% python3 -q
>>> import numpy as np
>>> np.set_printoptions(precision=3, suppress=True, linewidth=200, sign=" ")
>>> arr = np.array([[9.0, 0.0, 0.0], [0.0, 3.0, -1.0], [0.0, -4.0, 3.0]])
>>> print(arr @ arr)
[[ 81.   0.   0.]
 [  0.  13.  -6.]
 [  0. -24.  13.]]
>>> print(np.sort(np.linalg.eigvals(arr).real))
[ 1.  5.  9.]
>>> print(np.round(np.linalg.det(arr), 3))
45.0
>>> print((np.linalg.matrix_power((arr != 0) + (arr.T != 0) + np.eye(3), 3) > 0).astype(int))
[[ 1  0  0]
 [ 0  1  1]
 [ 0  1  1]]
>>> print(round(float(np.linalg.det(arr[::-1])), 3))
-45.0
>>> print(np.poly(arr))
[  1. -15.  59. -45.]
>>> print(np.linalg.eigvals(arr))
[ 5.  1.  9.]
>>> print(np.round(np.linalg.eigvals(arr).sum().real, 3))
15.0
>>> F = np.load("data.npy")
>>> print(F)
[[-7.  3. -1.]
 [-5.  5.  1.]
 [ 0.  0. -4.]]
>>> print(np.allclose(F @ F.T, F.T @ F))
False
>>> print(np.round(np.linalg.det(F), 3))
80.0
>>> print(F @ F)
[[34. -6. 14.]
 [10. 10.  6.]
 [ 0.  0. 16.]]
>>> print((F - F.T) / 2)
[[ 0.   4.  -0.5]
 [-4.   0.   0.5]
 [ 0.5 -0.5  0. ]]
>>> print(np.trace(F))
-6.0
>>> print(np.sort(np.abs(np.linalg.eigvals(F))))
[ 3.583  4.     5.583]
>>> evals, vecs = np.linalg.eig(F)
>>> print(np.sort(np.linalg.eigvals(F @ F)))
[ 12.835  16.     31.165]
>>> print(round(float(np.prod(evals)), 3))
80.0
>>> print(np.sort(np.linalg.eigvals(np.linalg.inv(F))))
[-0.25  -0.179  0.279]
>>> print(np.round(F @ vecs[:, 0] - evals[0] * vecs[:, 0], 3) + 0)
[ 0.  0.  0.]
>>> print(np.round(np.linalg.det(2 * F), 3), round(float(np.linalg.det(F)), 3))
640.0 80.0
>>> print(round(float(np.linalg.eigvals(F).sum().real), 3))
-6.0
>>> print(np.einsum("ij,ji->", F, F))
60.0
>>> print(np.kron(np.eye(2, dtype=int), F))
[[-7.  3. -1. -0.  0. -0.]
 [-5.  5.  1. -0.  0.  0.]
 [ 0.  0. -4.  0.  0. -0.]
 [-0.  0. -0. -7.  3. -1.]
 [-0.  0.  0. -5.  5.  1.]
 [ 0.  0. -0.  0.  0. -4.]]
>>> m1 = np.load("block5.npy")
>>> print(m1)
[[ 1 -1 -1  1 -1  1  1 -1]
 [ 1 -1  1 -1  1 -1  1 -1]
 [ 1 -1 -1  1  1 -1 -1  1]
 [ 1  1 -1 -1 -1 -1  1  1]]
>>> print(np.linalg.norm(m1, axis=1))
[ 2.828  2.828  2.828  2.828]
>>> print(round(float(np.linalg.norm(m1) ** 2 / np.linalg.norm(m1, 2) ** 2), 3))
4.0
>>> print(m1[0] @ m1[3])
0
>>> print(np.linalg.norm(m1, axis=1).argmax())
0
>>> print(round(np.linalg.norm(m1, 1), 3), np.round(np.linalg.norm(m1, np.inf), 3))
4.0 8.0
>>> print(np.linalg.norm(m1, axis=0))
[ 2.  2.  2.  2.  2.  2.  2.  2.]
>>> hat = np.triu(np.array([[-3, 1, 3], [-3, -2, 0], [-2, 3, 1]]), 1) + np.eye(3)
>>> Y = hat @ F @ np.linalg.inv(hat)
>>> print(round(np.linalg.det(Y), 3))
80.0
>>> print(np.trace(Y), np.trace(F))
-6.0 -6.0
>>> Y = m1[0, 0] * m1[1:] - np.outer(m1[1:, 0], m1[0])
>>> print(Y)
[[ 0  0  2 -2  2 -2  0  0]
 [ 0  0  0  0  2 -2 -2  2]
 [ 0  2  0 -2  0 -2  0  2]]
>>> print(np.linalg.matrix_rank(Y), np.linalg.matrix_rank(m1))
3 4
>>> print(np.flatnonzero(~Y.round(6).any(axis=1)))
[]
>>> A = np.loadtxt("out12.csv", delimiter=",")
>>> print(A)
[[ 0.757 -0.944  0.967  0.782]
 [ 0.06  -0.178  0.235  0.1  ]
 [-0.06   0.446 -0.617 -0.245]
 [-0.91   0.991 -0.996 -0.922]
 [ 0.653 -0.912  0.951  0.716]
 [ 0.149 -0.422  0.537  0.245]
 [ 0.09  -0.585  0.762  0.336]
 [-0.149 -0.422  0.686  0.197]
 [ 0.67  -0.731  0.686  0.537]
 [ 0.422 -0.848  0.927  0.604]
 [-0.686  0.119  0.446 -0.197]
 [-0.446  0.735 -0.808 -0.501]
 [ 0.291  0.291 -0.617 -0.1  ]
 [ 0.345 -0.856  0.943  0.604]
 [-0.701  0.937 -0.967 -0.762]
 [-0.119  0.43  -0.565 -0.245]]
>>> hat = A @ np.linalg.solve(A.T @ A, A.T)
>>> print(hat @ A[:, 0])
[ 0.757  0.06  -0.06  -0.91   0.653  0.149  0.09  -0.149  0.67   0.422 -0.686 -0.446  0.291  0.345 -0.701 -0.119]
>>> Ac = (A - A.mean(axis=0)) / A.std(axis=0)
>>> print(Ac.std(axis=0))
[ 1.  1.  1.  1.]
>>> b = np.linalg.lstsq(np.delete(Ac, 3, axis=1), Ac[:, 3])[0]
>>> print(np.abs(b).argmax())
0
>>> print(np.round(np.linalg.norm(A, 1), 3), round(float(np.linalg.norm(A, np.inf)), 3))
11.71 3.819
>>> print(np.linalg.norm(A, axis=0))
[ 1.973  2.706  3.052  2.053]
>>> print(np.linalg.norm(A, axis=1).argmax())
3
>>> print(round(np.linalg.norm(A[3] - A[8]), 3))
3.228
>>> J = np.load("dump.npy")
>>> print(J)
[[ -2  -8  10]
 [  2   8 -10]
 [ -1  -4   5]]
>>> print(np.linalg.lstsq(J[:-1].T, J[-1])[2])
1
>>> try:
...     np.linalg.inv(J)
... except np.linalg.LinAlgError as e:
...     print(e)
... 
Singular matrix
>>> print(np.linalg.matrix_rank(arr))
3
>>> print(arr.sum(axis=0))
[ 9. -1.  2.]
>>> print(arr.mean(axis=0))
[ 3.    -0.333  0.667]
>>> print(np.count_nonzero(arr))
5
>>> print(np.diff(arr, axis=0))
[[-9.  3. -1.]
 [ 0. -7.  4.]]
>>> print(arr.sum(axis=1))
[ 9.  2. -1.]
>>> print(np.unravel_index(np.abs(arr).argmax(), arr.shape))
(np.int64(0), np.int64(0))
>>> print(np.linalg.svd(arr, compute_uv=False))
[ 9.     5.854  0.854]
